$ ipython --no-banner

In [1]: import numpy as np

In [2]: np.set_printoptions(precision=2, suppress=True, linewidth=120)

In [3]: X = np.load("test5.npy")

In [4]: X
Out[4]: 
array([[44,  2,  5,  5,  2,  4,  0,  5,  5,  3],
       [ 2, 14,  3,  1,  2,  0,  0,  3,  3,  4],
       [ 4,  2, 52,  2,  0,  1,  2,  1,  1,  4],
       [ 0,  5,  1, 10,  1,  3,  5,  1,  2,  2],
       [ 3,  2,  4,  4, 45,  2,  0,  0,  0,  4],
       [ 5,  3,  3,  3,  1, 22,  4,  2,  4,  4],
       [ 5,  5,  1,  1,  1,  4, 11,  3,  0,  4],
       [ 4,  3,  2,  5,  5,  1,  3, 40,  1,  4],
       [ 5,  4,  2,  5,  2,  2,  0,  3, 24,  1],
       [ 3,  1,  4,  1,  2,  1,  4,  5,  1, 40]])

In [5]: x = np.array([8, -2, 5, 3, 5, -3, -2, 0, 1, 5])

In [6]: h1 = np.maximum(X @ x, 0)

In [7]: h1
Out[7]: array([406,  39, 308,  23, 291,  13,  29,  88,  90, 245])

In [8]: X.T @ h1
Out[8]: array([21794,  3724, 20754,  5282, 15160,  3498,  2346,  7606,  5046, 14226])

In [9]: np.maximum(X @ (3 * x), 0)
Out[9]: array([1218,  117,  924,   69,  873,   39,   87,  264,  270,  735])

In [10]: np.flatnonzero(h1 > 1e-9)
Out[10]: array([0, 1, 2, 3, 4, 5, 6, 7, 8, 9])

In [11]: np.sort(np.abs(np.linalg.eigvals(X)))
Out[11]: array([ 8.52, 11.34, 11.34, 20.53, 25.08, 35.79, 39.13, 42.68, 46.43, 61.44])

In [12]: np.allclose(X @ X.T, X.T @ X)
Out[12]: False

In [13]: round(np.abs(np.linalg.eigvals(X)).max(), 2)
Out[13]: np.float64(61.44)

In [14]: np.linalg.determinant(X)
Traceback (most recent call last):
  Cell In[14], line 1
    np.linalg.determinant(X)
AttributeError: module 'numpy.linalg' has no attribute 'determinant'


In [15]: (X - X.T) / 2
Out[15]: 
array([[ 0. ,  0. ,  0.5,  2.5, -0.5, -0.5, -2.5,  0.5,  0. ,  0. ],
       [ 0. ,  0. ,  0.5, -2. ,  0. , -1.5, -2.5,  0. , -0.5,  1.5],
       [-0.5, -0.5,  0. ,  0.5, -2. , -1. ,  0.5, -0.5, -0.5,  0. ],
       [-2.5,  2. , -0.5,  0. , -1.5,  0. ,  2. , -2. , -1.5,  0.5],
       [ 0.5,  0. ,  2. ,  1.5,  0. ,  0.5, -0.5, -2.5, -1. ,  1. ],
       [ 0.5,  1.5,  1. ,  0. , -0.5,  0. ,  0. ,  0.5,  1. ,  1.5],
       [ 2.5,  2.5, -0.5, -2. ,  0.5,  0. ,  0. ,  0. ,  0. ,  0. ],
       [-0.5,  0. ,  0.5,  2. ,  2.5, -0.5,  0. ,  0. , -1. , -0.5],
       [ 0. ,  0.5,  0.5,  1.5,  1. , -1. ,  0. ,  1. ,  0. ,  0. ],
       [ 0. , -1.5,  0. , -0.5, -1. , -1.5,  0. ,  0.5,  0. ,  0. ]])

In [16]: assert X == X.T
Traceback (most recent call last):
  Cell In[16], line 1
    assert X == X.T
ValueError: The truth value of an array with more than one element is ambiguous. Use a.any() or a.all()


In [17]: X @ X
Out[17]: 
array([[2040,  205,  543,  355,  232,  306,   78,  474,  385,  339],
       [ 173,  240,  245,   82,  152,   31,   36,  205,  136,  259],
       [ 424,  174, 2757,  165,   32,  111,  159,  151,  115,  409],
       [  77,  171,  109,  142,   86,  126,  130,  103,   99,  166],
       [ 309,  162,  435,  255, 2049,  166,   52,   53,   45,  389],
       [ 411,  187,  295,  172,  116,  548,  175,  208,  233,  325],
       [ 336,  169,  142,   88,  104,  165,  169,  223,   66,  277],
       [ 402,  235,  262,  312,  458,  123,  202, 1670,  113,  399],
       [ 387,  211,  218,  233,  180,  137,   50,  245,  637,  141],
       [ 326,  119,  414,  119,  211,  108,  236,  440,   97, 1680]])

In [18]: np.trace(X)
Out[18]: np.int64(302)

In [19]: np.allclose(X, X.T)
Out[19]: False

In [20]: (X + X.T) / 2
Out[20]: 
array([[44. ,  2. ,  4.5,  2.5,  2.5,  4.5,  2.5,  4.5,  5. ,  3. ],
       [ 2. , 14. ,  2.5,  3. ,  2. ,  1.5,  2.5,  3. ,  3.5,  2.5],
       [ 4.5,  2.5, 52. ,  1.5,  2. ,  2. ,  1.5,  1.5,  1.5,  4. ],
       [ 2.5,  3. ,  1.5, 10. ,  2.5,  3. ,  3. ,  3. ,  3.5,  1.5],
       [ 2.5,  2. ,  2. ,  2.5, 45. ,  1.5,  0.5,  2.5,  1. ,  3. ],
       [ 4.5,  1.5,  2. ,  3. ,  1.5, 22. ,  4. ,  1.5,  3. ,  2.5],
       [ 2.5,  2.5,  1.5,  3. ,  0.5,  4. , 11. ,  3. ,  0. ,  4. ],
       [ 4.5,  3. ,  1.5,  3. ,  2.5,  1.5,  3. , 40. ,  2. ,  4.5],
       [ 5. ,  3.5,  1.5,  3.5,  1. ,  3. ,  0. ,  2. , 24. ,  1. ],
       [ 3. ,  2.5,  4. ,  1.5,  3. ,  2.5,  4. ,  4.5,  1. , 40. ]])
